% python3 -q
>>> import numpy as np
>>> np.set_printoptions(precision=1, suppress=True, linewidth=160, floatmode="fixed")
>>> rd = lambda a: np.round(a, 1) + 0
>>> rng = np.random.default_rng(1723)
>>> X = (rng.random((6, 6)) < 0.3) + np.eye(6)
>>> X /= X.sum(axis=1, keepdims=True)
>>> rd(X)
array([[0.4, 0.0, 0.0, 0.2, 0.2, 0.2],
       [0.2, 0.4, 0.2, 0.0, 0.0, 0.2],
       [0.3, 0.0, 0.7, 0.0, 0.0, 0.0],
       [0.0, 0.5, 0.0, 0.5, 0.0, 0.0],
       [0.0, 0.0, 0.2, 0.2, 0.2, 0.2],
       [0.3, 0.0, 0.0, 0.0, 0.0, 0.7]])
>>> rd(np.linalg.det(X))
np.float64(0.0)
>>> rd((X + X.T) / 2)
array([[0.4, 0.1, 0.2, 0.1, 0.1, 0.3],
       [0.1, 0.4, 0.1, 0.2, 0.0, 0.1],
       [0.2, 0.1, 0.7, 0.0, 0.1, 0.0],
       [0.1, 0.2, 0.0, 0.5, 0.1, 0.0],
       [0.1, 0.0, 0.1, 0.1, 0.2, 0.1],
       [0.3, 0.1, 0.0, 0.0, 0.1, 0.7]])
>>> rd(np.trace(X))
np.float64(2.9)
>>> np.allclose(X, X.T)
False
>>> rd(np.linalg.matrix_power(X, 2))
array([[0.2, 0.1, 0.0, 0.2, 0.1, 0.3],
       [0.3, 0.2, 0.2, 0.0, 0.0, 0.3],
       [0.4, 0.0, 0.4, 0.1, 0.1, 0.1],
       [0.1, 0.4, 0.1, 0.2, 0.0, 0.1],
       [0.2, 0.1, 0.2, 0.2, 0.1, 0.2],
       [0.4, 0.0, 0.0, 0.1, 0.1, 0.5]])
>>> rd(np.abs(np.linalg.eigvals(X)).max())
np.float64(1.0)
>>> rd(np.sort(np.abs(np.linalg.eigvals(X))))
array([0.3, 0.3, 0.5, 0.5, 0.7, 1.0])
>>> np.allclose(X @ X.T, X.T @ X)
False
>>> z = rng.permutation(6)
>>> z
array([3, 1, 2, 0, 4, 5])
>>> Y = X[z][:, z]
>>> rd(np.diag(Y))
array([0.5, 0.4, 0.7, 0.4, 0.2, 0.7])
>>> rd(np.linalg.det(Y)), rd(np.linalg.det(X[z]))
(np.float64(0.0), np.float64(0.0))
>>> vec = np.array([-2, 1, 0, 2, 0, 1])
>>> y = X @ vec
>>> rd(y)
array([-0.2,  0.2, -0.7,  1.5,  0.8,  0.0])
>>> rd(np.linalg.solve(X, X[:, 1]))
array([0.0, 1.0, 0.0, 0.0, 0.0, 0.0])
>>> left, sig, Vh = np.linalg.svd(X, full_matrices=False)
>>> rd(Vh @ Vh.T)
array([[1.0, 0.0, 0.0, 0.0, 0.0, 0.0],
       [0.0, 1.0, 0.0, 0.0, 0.0, 0.0],
       [0.0, 0.0, 1.0, 0.0, 0.0, 0.0],
       [0.0, 0.0, 0.0, 1.0, 0.0, 0.0],
       [0.0, 0.0, 0.0, 0.0, 1.0, 0.0],
       [0.0, 0.0, 0.0, 0.0, 0.0, 1.0]])
>>> np.abs(left[:, 0]).round(6).argmax()
np.int64(5)
>>> left.shape, sig.shape, Vh.shape
((6, 6), (6,), (6, 6))
>>> (sig > 1e-8).sum()
np.int64(6)
>>> z = rng.integers(0, 3, 5)
>>> m1 = np.array([[2, 1, 1, 0, 3],
...     [3, 1, 1, 3, 3],
...     [0, 3, 1, 2, 3],
...     [3, 1, 2, 3, 2],
...     [1, 2, 2, 0, 1]]) * (z[:, None] == z)
>>> m1
array([[2, 1, 1, 0, 0],
       [3, 1, 1, 0, 0],
       [0, 3, 1, 0, 0],
       [0, 0, 0, 3, 2],
       [0, 0, 0, 0, 1]])
>>> r0, g = m1[0], m1[4]
>>> r0 @ g
np.int64(0)
>>> r0 @ r0
np.int64(6)
>>> pr = (r0 @ g) / (r0 @ r0) * r0
>>> (g - pr) @ r0
np.float64(0.0)
>>> q, r_ = np.linalg.qr(m1)
>>> q.shape, r_.shape
((5, 5), (5, 5))
>>> rd(q)
array([[-0.6,  0.1, -0.8,  0.0,  0.0],
       [-0.8, -0.1,  0.6,  0.0,  0.0],
       [ 0.0,  1.0,  0.1,  0.0,  0.0],
       [ 0.0,  0.0,  0.0,  1.0,  0.0],
       [ 0.0,  0.0,  0.0,  0.0,  1.0]])
>>> np.trace(q @ q.T)
np.float64(5.0)
>>> rd(q.T @ q)
array([[1.0, 0.0, 0.0, 0.0, 0.0],
       [0.0, 1.0, 0.0, 0.0, 0.0],
       [0.0, 0.0, 1.0, 0.0, 0.0],
       [0.0, 0.0, 0.0, 1.0, 0.0],
       [0.0, 0.0, 0.0, 0.0, 1.0]])
>>> rd(np.abs(np.diag(r_)))
array([3.6, 3.0, 0.2, 3.0, 1.0])
>>> np.allclose(r_.T @ r_, m1.T @ m1)
True
>>> rd(abs(r_[0, 0])), rd(np.linalg.norm(m1[:, 0]))
(np.float64(3.6), np.float64(3.6))
>>> data = np.diag(10 * np.array([-3, 2, 7, 0, -8, 0, -2, 8])) + np.array([[-3, 4, 1, -4, 1, 5, 5, 5],
...     [4, 4, -5, 5, -2, -2, 1, 3],
...     [-3, -2, 1, -3, 2, -3, 3, 0],
...     [-5, 1, 0, -2, 3, 0, 3, 0],
...     [0, -3, 1, -5, 0, 1, -1, 5],
...     [4, -1, -2, -1, -5, 3, -4, -2],
...     [4, 3, 1, -4, 2, -1, 5, 4],
...     [2, 2, -2, -2, 4, 1, -3, 1]])
>>> data
array([[-33,   4,   1,  -4,   1,   5,   5,   5],
       [  4,  24,  -5,   5,  -2,  -2,   1,   3],
       [ -3,  -2,  71,  -3,   2,  -3,   3,   0],
       [ -5,   1,   0,  -2,   3,   0,   3,   0],
       [  0,  -3,   1,  -5, -80,   1,  -1,   5],
       [  4,  -1,  -2,  -1,  -5,   3,  -4,  -2],
       [  4,   3,   1,  -4,   2,  -1, -15,   4],
       [  2,   2,  -2,  -2,   4,   1,  -3,  81]])
>>> t3 = np.stack([data, -2 * data, data[::-1]])
>>> t3.sum(axis=0)
array([[ 35,  -2,  -3,   2,   3,  -4,  -8,  76],
       [  0, -21,   6,  -9,   4,   1, -16,   1],
       [  7,   1, -73,   2,  -7,   6,  -7,  -2],
       [  5,  -4,   1,  -3, -83,   1,  -4,   5],
       [ -5,   4,  -1,   3,  83,  -1,   4,  -5],
       [ -7,  -1,  73,  -2,   7,  -6,   7,   2],
       [  0,  21,  -6,   9,  -4,  -1,  16,  -1],
       [-35,   2,   3,  -2,  -3,   4,   8, -76]])
>>> np.einsum("bij,cij->bc", t3, t3)
array([[ 20420, -40840,    -22],
       [-40840,  81680,     44],
       [   -22,     44,  20420]])
>>> t3.shape
(3, 8, 8)
>>> np.linalg.matrix_rank(t3)
array([8, 8, 8])
>>> z = rng.permutation(8)
>>> z
array([7, 4, 0, 3, 6, 5, 1, 2])
>>> Y = data[z][:, z]
>>> rd(np.sort(np.abs(np.linalg.eigvals(Y))))
array([ 2.5,  3.4, 13.5, 24.4, 35.4, 71.3, 79.9, 81.2])
>>> np.diag(Y)
array([ 81, -80, -33,  -2, -15,   3,  24,  71])
>>> np.allclose(Y, data)
False
>>> vec = np.array([1, 1, 0, 0, 0, 1, 0, 2])
>>> y = data @ vec
>>> y
array([-14,  32,  -8,  -4,   8,   2,  14, 167])
>>> rd(np.linalg.solve(data, data[:, 0]))
array([1.0, 0.0, 0.0, 0.0, 0.0, 0.0, 0.0, 0.0])
>>> A = np.loadtxt("case0.csv", delimiter=",")
>>> A
array([[  9.0,   6.0,   8.0,  -8.0,  -7.0],
       [ -9.0,   6.0,   0.0,  -7.0,  -5.0],
       [  6.0,   3.0,  -2.0,  -9.0,  -2.0],
       [ -7.0,   2.0,  -4.0,   7.0,   1.0],
       [ -5.0,  -6.0,   9.0,   7.0,   0.0],
       [  1.0,   9.0,  -6.0,   7.0,   6.0],
       [  4.0,  -2.0,   2.0,  -1.0,  -7.0],
       [  8.0,   5.0,  -8.0,  -3.0,   1.0],
       [ -9.0,  18.0,   8.0, -22.0, -17.0]])
>>> vec = np.array([3, 2, 1, 0, 4])
>>> np.einsum("ij,j->i", A, vec)
array([ 19.0, -35.0,  14.0, -17.0, -18.0,  39.0, -18.0,  30.0, -51.0])
>>> np.sign((A @ vec).round(6))
array([ 1.0, -1.0,  1.0, -1.0, -1.0,  1.0, -1.0,  1.0, -1.0])
>>> np.linalg.norm(A @ vec) <= np.linalg.norm(A, 2) * np.linalg.norm(vec) + 1e-9
np.True_
>>> A @ (2 * vec)
array([  38.0,  -70.0,   28.0,  -34.0,  -36.0,   78.0,  -36.0,   60.0, -102.0])
>>> A * vec
array([[ 27.0,  12.0,   8.0,  -0.0, -28.0],
       [-27.0,  12.0,   0.0,  -0.0, -20.0],
       [ 18.0,   6.0,  -2.0,  -0.0,  -8.0],
       [-21.0,   4.0,  -4.0,   0.0,   4.0],
       [-15.0, -12.0,   9.0,   0.0,   0.0],
       [  3.0,  18.0,  -6.0,   0.0,  24.0],
       [ 12.0,  -4.0,   2.0,  -0.0, -28.0],
       [ 24.0,  10.0,  -8.0,  -0.0,   4.0],
       [-27.0,  36.0,   8.0,  -0.0, -68.0]])
